$ python -q
>>> import numpy as np
>>> from numpy import linalg as LA
>>> np.set_printoptions(precision=2, suppress=True, linewidth=160, floatmode="fixed")
>>> rng = np.random.default_rng(902)
>>> F = np.array([[-2, 1, -1, -1], [-2, -1, -1, -1], [1, -2, 1, 1], [1, 2, 0, 2]]) * (rng.random((4, 4)) < 0.3)
>>> print(F)
[[-2  0  0  0]
 [-2  0 -1  0]
 [ 0  0  0  1]
 [ 0  2  0  2]]
>>> idx = rng.permutation(4)
>>> B = F[:, idx] * rng.choice([-1, 1], 4)
>>> print(B)
[[-2  0  0  0]
 [-2  1  0  0]
 [ 0  0  0 -1]
 [ 0  0 -2 -2]]
>>> left, _, Vt = LA.svd(F.T @ B)
>>> print(np.round(left @ Vt, 2) + 0)
[[ 1.00  0.00  0.00  0.00]
 [ 0.00  0.00 -1.00  0.00]
 [ 0.00 -1.00  0.00  0.00]
 [ 0.00  0.00  0.00 -1.00]]
>>> P = np.triu(np.array([[1, 2, 3, 2], [2, 0, 0, 3], [2, 2, 2, 0], [1, 1, 3, 3]]), 1) + np.eye(4)
>>> B = P @ F @ LA.inv(P)
>>> print(np.round(LA.det(B), 2))
4.0
>>> print(np.round(np.poly(B), 2) + 0)
[ 1.00  0.00 -4.00  2.00  4.00]
>>> print(np.trace(B), np.trace(F))
0.0 0
>>> print(P @ F - F @ P)
[[-4.00  8.00  4.00 11.00]
 [ 0.00 10.00  6.00 10.00]
 [ 0.00  0.00  0.00  0.00]
 [ 0.00  0.00  0.00 -6.00]]
>>> print(B)
[[ -6.00  16.00  16.00 -29.00]
 [ -2.00  10.00   5.00 -20.00]
 [  0.00   0.00   0.00   1.00]
 [  0.00   2.00   0.00  -4.00]]
>>> idx = rng.permutation(4)
>>> print(idx)
[3 0 1 2]
>>> B = F[idx][:, idx]
>>> print(np.diag(B))
[ 2 -2  0  0]
>>> print(np.trace(B))
0
>>> print(np.sort(np.abs(LA.eigvals(B))))
[0.84 1.54 1.54 2.00]
>>> print(B)
[[ 2  0  2  0]
 [ 0 -2  0  0]
 [ 0 -2  0 -1]
 [ 1  0  0  0]]
>>> u = np.array([-6, -5, -3])
>>> print(np.convolve(B[1], u))
[ 0 12 10  6  0  0]
>>> print(np.polyval(u, B[1]))
[ -3 -17  -3  -3]
>>> O = F.astype(float).copy()
>>> for j in range(4):
...     O[:, j] -= O[:, :j] @ (O[:, :j].T @ O[:, j])
...     O[:, j] /= LA.norm(O[:, j])
... 
>>> print(O)
[[-0.71  0.00  0.71  0.00]
 [-0.71  0.00 -0.71  0.00]
 [ 0.00  0.00  0.00  1.00]
 [ 0.00  1.00  0.00  0.00]]
>>> print(np.round(O.T @ O, 2) + 0)
[[1.00 0.00 0.00 0.00]
 [0.00 1.00 0.00 0.00]
 [0.00 0.00 1.00 0.00]
 [0.00 0.00 0.00 1.00]]
>>> J = (rng.random((3, 3)) < 0.3) + np.eye(3)
>>> J /= J.sum(axis=1, keepdims=True)
>>> print(J)
[[0.67 0.33 0.00]
 [0.00 1.00 0.00]
 [0.00 0.50 0.50]]
>>> # a transition matrix
>>> idx = rng.permutation(3)
>>> print(idx)
[2 1 0]
>>> B = J[idx][:, idx]
>>> print(B)
[[0.50 0.50 0.00]
 [0.00 1.00 0.00]
 [0.00 0.33 0.67]]
>>> print(np.round(np.trace(B), 2))
2.17
>>> print(np.diag(B))
[0.50 1.00 0.67]
>>> blk = np.stack([B, -1 * B, B[::-1]])
>>> print(LA.matrix_rank(blk))
[3 3 3]
>>> print(blk.shape)
(3, 3, 3)
>>> print(LA.det(blk))
[ 0.33 -0.33 -0.33]
>>> O = J.astype(float).copy()
>>> for j in range(3):
...     O[:, j] -= O[:, :j] @ (O[:, :j].T @ O[:, j])
...     O[:, j] /= LA.norm(O[:, j])
... 
>>> print(O)
[[ 1.00  0.00  0.00]
 [ 0.00  0.89 -0.45]
 [ 0.00  0.45  0.89]]
>>> K = np.load("data.npy")
>>> print(K)
[[ 1.50  1.03  0.02 -0.48]
 [-1.24 -0.63 -0.06  0.34]
 [ 4.61  2.98  0.05 -1.48]
 [ 5.78  3.91 -0.15 -2.06]
 [-1.24 -1.01 -0.05  0.43]
 [ 4.81  3.08 -0.04 -1.68]
 [ 1.57  1.02  0.02 -0.59]
 [ 3.69  2.50 -0.13 -1.29]
 [-1.38 -0.84  0.25  0.68]
 [-2.44 -1.64  0.03  0.67]
 [-4.93 -3.36  0.15  1.66]
 [-7.59 -4.86 -0.28  2.66]
 [-1.19 -0.87  0.00  0.35]
 [ 3.71  2.61 -0.07 -1.34]
 [ 0.30  0.24 -0.03 -0.04]]
>>> print(round(np.log10(LA.cond(K))))
2
>>> print(np.abs(LA.svd(K)[2][-1]))
[0.51 0.45 0.42 0.60]
>>> print(LA.cond(K) > 100)
False
>>> X = np.array([[2, 0, -2, 1, 1, 8, 1],
...     [2, 0, -2, 1, 1, 8, 1],
...     [0, -2, -4, -1, -1, 6, -1],
...     [-1, -3, -5, -2, -2, 5, -2],
...     [0, -2, -4, -1, -1, 6, -1]])
>>> # looks like rank 2
>>> u, g = X[0], X[2]
>>> print(u @ g)
53
>>> pr = (u @ g) / (u @ u) * u
>>> print(np.outer(u, g))
[[  0  -4  -8  -2  -2  12  -2]
 [  0   0   0   0   0   0   0]
 [  0   4   8   2   2 -12   2]
 [  0  -2  -4  -1  -1   6  -1]
 [  0  -2  -4  -1  -1   6  -1]
 [  0 -16 -32  -8  -8  48  -8]
 [  0  -2  -4  -1  -1   6  -1]]
>>> print(np.round((g - pr) @ u, 2))
0.0
>>> print(pr)
[ 1.41  0.00 -1.41  0.71  0.71  5.65  0.71]
>>> print(np.unique(X.round(6), axis=0).shape)
(3, 7)
>>> print(np.round(X @ LA.pinv(X) @ X, 2) + 0)
[[ 2.00  0.00 -2.00  1.00  1.00  8.00  1.00]
 [ 2.00  0.00 -2.00  1.00  1.00  8.00  1.00]
 [ 0.00 -2.00 -4.00 -1.00 -1.00  6.00 -1.00]
 [-1.00 -3.00 -5.00 -2.00 -2.00  5.00 -2.00]
 [ 0.00 -2.00 -4.00 -1.00 -1.00  6.00 -1.00]]
>>> left, sv, Vt = LA.svd(X)
>>> evecs = Vt[:(sv > 1e-8).sum()]
>>> vec = X[3] + 2 * X[1] + rng.integers(2) * np.eye(7)[3]
>>> print(vec)
[ 3.00 -3.00 -9.00  1.00  0.00 21.00  0.00]
>>> print(LA.matrix_rank(np.vstack([X, vec])))
3
>>> print(np.diag(evecs.T @ evecs))
[0.15 0.19 0.36 0.15 0.15 0.86 0.15]
>>> print(np.allclose(evecs.T @ evecs @ vec, vec))
False
>>> E = np.load("mat.npy")
>>> print(E)
[[ 0 -7 -2 -1 -1 -9 -8]
 [ 0  0  6 -6 -8  6 -7]
 [ 0  0  0  2  5  7 -8]
 [ 0  0  0  0  9  0  4]
 [ 0  0  0  0  0  2 -5]
 [ 0  0  0  0  0  0 -5]
 [ 0  0  0  0  0  0  0]]
>>> B = np.array([[0, 0], [0, 0], [1, 1], [1, 0], [2, 0], [1, 0], [0, 1]])
>>> print(np.einsum("ij->j", E))
[  0  -7   4  -5   5   6 -29]
>>> print(LA.matrix_rank(E @ B))
2
>>> C2 = E.T @ E
>>> print(np.allclose(C2, C2.T))
True
>>> print(LA.matrix_rank(C2))
6
>>> print(C2)
[[  0   0   0   0   0   0   0]
 [  0  49  14   7   7  63  56]
 [  0  14  40 -34 -46  54 -26]
 [  0   7 -34  41  59 -13  34]
 [  0   7 -46  59 171  -4  60]
 [  0  63  54 -13  -4 170 -36]
 [  0  56 -26  34  60 -36 243]]
>>> print((E @ E.T).shape)
(7, 7)
>>> print(LA.svd(E, compute_uv=False) ** 2)
[319.16 208.71 157.14  26.66   2.23   0.09   0.00]
>>> print(np.trace(C2), (E ** 2).sum())
714 714
>>> print(np.diag(C2))
[  0  49  40  41 171 170 243]
>>> left, sv, Vt = LA.svd(E)
>>> evecs = Vt[:(sv > 1e-8).sum()]
>>> vec = E[4] + 4 * E[0] + rng.integers(2) * np.eye(7)[1]
>>> print(vec)
[  0.00 -27.00  -8.00  -4.00  -4.00 -34.00 -37.00]
>>> print(np.diag(evecs.T @ evecs))
[0.00 1.00 1.00 1.00 1.00 1.00 1.00]
>>> print(LA.matrix_rank(np.vstack([E, vec])))
6
>>> data = np.array([[3, 2, 1, -9, 3, 3],
...     [3, 1, 3, -3, 1, 1],
...     [1, 1, 0, -6, 2, 1],
...     [1, 2, 2, -6, 2, 1],
...     [1, 0, 0, 0, 0, 3]])
>>> print(data)
[[ 3  2  1 -9  3  3]
 [ 3  1  3 -3  1  1]
 [ 1  1  0 -6  2  1]
 [ 1  2  2 -6  2  1]
 [ 1  0  0  0  0  3]]
>>> u = np.array([-1, 1])
>>> print(np.cross(data[1, :3], data[3, :3]))
[-4 -3  5]
>>> print(np.polyval(u, data[1]))
[-2  0 -2  4  0  0]
>>> print(np.array([np.convolve(row, u, "same") for row in data]))
[[ -3   1   1  10 -12   0]
 [ -3   2  -2   6  -4   0]
 [ -1   0   1   6  -8   1]
 [ -1  -1   0   8  -8   1]
 [ -1   1   0   0   0  -3]]
>>> B = data / np.sqrt((data ** 2).mean(axis=1, keepdims=True))
>>> print(LA.norm(B, axis=1))
[2.45 2.45 2.45 2.45 2.45]
>>> print(data - data.mean(axis=1, keepdims=True))
[[ 2.50  1.50  0.50 -9.50  2.50  2.50]
 [ 2.00  0.00  2.00 -4.00  0.00  0.00]
 [ 1.17  1.17  0.17 -5.83  2.17  1.17]
 [ 0.67  1.67  1.67 -6.33  1.67  0.67]
 [ 0.33 -0.67 -0.67 -0.67 -0.67  2.33]]
>>> print(B[4])
[0.77 0.00 0.00 0.00 0.00 2.32]
>>> print(LA.matrix_rank(B) == LA.matrix_rank(data))
True
>>> B = data[0, 0] * data[1:] - np.outer(data[1:, 0], data[0])
>>> print(B)
[[ 0 -3  6 18 -6 -6]
 [ 0  1 -1 -9  3  0]
 [ 0  4  5 -9  3  0]
 [ 0 -2 -1  9 -3  6]]
>>> print(LA.matrix_rank(B), LA.matrix_rank(data))
4 5
>>> print(data[:, 0] / data[0, 0])
[1.00 1.00 0.33 0.33 0.33]
>>> print(np.count_nonzero(B))
18
>>> B[4]
Traceback (most recent call last):
  File "<python-input-106>", line 1, in <module>
    B[4]
    ~^^^
IndexError: index 4 is out of bounds for axis 0 with size 4
>>> print(np.diff(B, axis=0))
[[  0   4  -7 -27   9   6]
 [  0   3   6   0   0   0]
 [  0  -6  -6  18  -6   6]]
>>> LA.rank(B)
Traceback (most recent call last):
  File "<python-input-108>", line 1, in <module>
    LA.rank(B)
    ^^^^^^^
AttributeError: module 'numpy.linalg' has no attribute 'rank'
>>> print(B.mean(axis=0))
[ 0.00  0.00  2.25  2.25 -0.75  0.00]
>>> print(np.round(LA.norm(B), 2))
28.2
>>> print(np.unravel_index(np.abs(B).argmax(), B.shape))
(np.int64(0), np.int64(3))
